In [1]: import numpy as np

In [2]: np.set_printoptions(precision=2, suppress=True, linewidth=100)

In [3]: feats = np.array([[5, 5, 7, 5], [9, 6, 6, 5], [4, 9, 0, 8], [0, 4, 7, 0]])

In [4]: feats[:, 2] = -1 * feats[:, 1]

In [5]: print(feats)
[[ 5  5 -5  5]
 [ 9  6 -6  5]
 [ 4  9 -9  8]
 [ 0  4 -4  0]]

In [6]: A2 = feats / np.sqrt((feats ** 2).mean(axis=1, keepdims=True))

In [7]: print(np.linalg.matrix_rank(A2) == np.linalg.matrix_rank(feats))
True

In [8]: print(np.linalg.matrix_rank(feats - feats.mean(axis=1, keepdims=True)))
3

In [9]: feats - feats.mean(axis=1, keepdims=True)
Out[9]: 
array([[  2.5,   2.5,  -7.5,   2.5],
       [  5.5,   2.5,  -9.5,   1.5],
       [  1. ,   6. , -12. ,   5. ],
       [  0. ,   4. ,  -4. ,   0. ]])

In [10]: np.linalg.norm(A2, axis=1)
Out[10]: array([2., 2., 2., 2.])

In [11]: U, sv, VT = np.linalg.svd(feats)

In [12]: evecs = VT[:(sv > 1e-8).sum()]

In [13]: rng = np.random.default_rng(205)

In [14]: vec = feats[0] + -2 * feats[3] + rng.integers(2) * np.eye(4)[1]

In [15]: vec
Out[15]: array([ 5., -2.,  3.,  5.])

In [16]: np.allclose(evecs.T @ evecs @ vec, vec)
Out[16]: False

In [17]: round(np.linalg.norm(vec - evecs.T @ evecs @ vec), 2)
Out[17]: np.float64(0.71)

In [18]: np.diag(evecs.T @ evecs)
Out[18]: array([1. , 0.5, 0.5, 1. ])

In [19]: U, sv, VT = np.linalg.svd(feats)

In [20]: sv.round(2) + 0
Out[20]: array([22.69,  5.44,  2.75,  0.  ])

In [21]: np.argmax(sv[:-1] / (sv[1:] + 1e-6)) + 1
Out[21]: np.int64(3)

In [22]: A2 = U[:, :3] @ np.diag(sv[:3]) @ VT[:3]

In [23]: print(np.linalg.matrix_rank(feats, rtol=0.05))
3

In [24]: proj = np.triu(np.array([[-3, -4, 0, -2], [1, 3, -3, -4], [-3, 2, 4, -2], [-4, -1, -2, 1]]), 1) + np.eye(4)

In [25]: A2 = proj @ feats @ np.linalg.inv(proj)

In [26]: np.round(np.linalg.det(A2), 2)
Out[26]: np.float64(-0.0)

In [27]: A2
Out[27]: 
array([[  -31.,  -151.,  -426., -1533.],
       [   -3.,   -49.,  -110.,  -441.],
       [    4.,    17.,    50.,   184.],
       [    0.,     4.,     8.,    32.]])

In [28]: np.round(np.poly(A2), 2) + 0
Out[28]: array([   1.,   -2.,  -28., -160.,    0.])

In [29]: np.linalg.matrix_rank(A2)
Out[29]: np.int64(3)

In [30]: rank = np.linalg.matrix_rank(feats)

In [31]: rank
Out[31]: np.int64(3)

In [32]: null = np.linalg.svd(feats)[2][rank:].T

In [33]: print(np.round(null[:, 0] / null[np.abs(null[:, 0]).round(6).argmax(), 0], 2) + 0)
[0. 1. 1. 0.]

In [34]: [int(np.linalg.matrix_rank(feats[:i])) for i in range(1, len(feats) + 1)]
Out[34]: [1, 2, 3, 3]

In [35]: np.round(feats @ null, 2) + 0
Out[35]: 
array([[0.],
       [0.],
       [0.],
       [0.]])

In [36]: M = np.loadtxt("a.csv", delimiter=",")

In [37]: M
Out[37]: 
array([[-2.77,  4.01,  8.48,  2.1 ],
       [ 4.54, -4.45,  2.8 ,  7.2 ],
       [-6.37,  4.77,  2.71, -5.41],
       [ 0.72,  9.76,  0.39, -2.04],
       [ 4.12, -0.59,  4.75,  7.75],
       [ 6.3 ,  1.2 ,  7.4 , -2.05],
       [-8.36, -4.12, -2.25, -2.85],
       [ 6.45, -0.61, -7.45, -1.62],
       [-6.91,  4.57, -1.67,  5.34],
       [ 2.51,  1.44, -9.23, -2.54],
       [ 1.26, -4.52, -4.47, -7.61],
       [ 1.21, -9.89, -0.8 ,  0.27],
       [-4.44, -4.31,  0.45,  7.84],
       [-0.72, -2.15,  8.06, -5.47],
       [ 5.94, -5.71,  2.68, -5.  ],
       [-4.24, -4.9 ,  1.34, -7.5 ],
       [-1.11,  3.3 , -6.96, -6.28],
       [-0.51, -5.96, -1.36,  7.9 ],
       [-3.32,  4.39,  3.43, -7.61],
       [ 4.06, -4.38,  0.72,  7.99],
       [-2.46, -7.35, -4.9 , -3.99],
       [ 6.13,  7.81, -0.79,  0.91],
       [ 1.88,  7.57,  5.29, -3.34],
       [ 6.2 , -2.8 ,  3.32, -6.53]])

In [38]: Xc = M - M.mean(axis=0)

In [39]: evecs = np.linalg.svd(Xc)[2][:2]

In [40]: A2 = Xc - Xc @ evecs.T @ evecs

In [41]: (Xc @ evecs.T).std(axis=0)
Out[41]: array([5.69, 5.27])

In [42]: np.linalg.norm(A2, axis=1).round(6).argmax()
Out[42]: np.int64(8)

In [43]: print(A2.std(axis=0))
[4.3  2.17 3.46 1.77]

In [44]: print(np.round(np.cov(Xc @ evecs.T, rowvar=False), 2) + 0)
[[33.82  0.  ]
 [ 0.   28.96]]

In [45]: C2 = np.cov(M, rowvar=False)

In [46]: np.corrcoef(M.T)
Out[46]: 
array([[ 1.  , -0.04,  0.05,  0.09],
       [-0.04,  1.  ,  0.15, -0.13],
       [ 0.05,  0.15,  1.  ,  0.08],
       [ 0.09, -0.13,  0.08,  1.  ]])

In [47]: np.argsort(-M.std(axis=0).round(6), kind="stable")
Out[47]: array([3, 1, 2, 0])

In [48]: np.median(M, axis=0)
Out[48]: array([ 0.96, -1.38,  0.58, -2.29])

In [49]: np.polyfit(M[:, 1], M[:, 3], 1)
Out[49]: array([-0.13, -1.01])

In [50]: print(np.argwhere(np.triu(np.abs(np.corrcoef(M.T)) > 0.8, 1)))
[]

In [51]: np.linalg.eigvalsh(C2)[::-1]
Out[51]: array([33.82, 28.96, 20.67, 19.25])

In [52]: proj = M @ np.linalg.solve(M.T @ M, M.T)

In [53]: print(np.diag(proj))
[0.17 0.14 0.16 0.15 0.14 0.19 0.19 0.21 0.19 0.2  0.15 0.15 0.16 0.2  0.19 0.18 0.16 0.13 0.14
 0.13 0.15 0.19 0.14 0.19]

In [54]: np.trace(proj)
Out[54]: np.float64(4.0)

In [55]: np.linalg.matrix_rank(np.eye(24) - proj)
Out[55]: np.int64(20)

In [56]: np.round(np.linalg.eigvalsh(proj), 2) + 0
Out[56]: 
array([0., 0., 0., 0., 0., 0., 0., 0., 0., 0., 0., 0., 0., 0., 0., 0., 0., 0., 0., 0., 1., 1., 1.,
       1.])

In [57]: print(proj @ M[:, 1])
[ 4.01 -4.45  4.77  9.76 -0.59  1.2  -4.12 -0.61  4.57  1.44 -4.52 -9.89 -4.31 -2.15 -5.71 -4.9
  3.3  -5.96  4.39 -4.38 -7.35  7.81  7.57 -2.8 ]

In [58]: np.allclose(proj @ proj, proj)
Out[58]: True
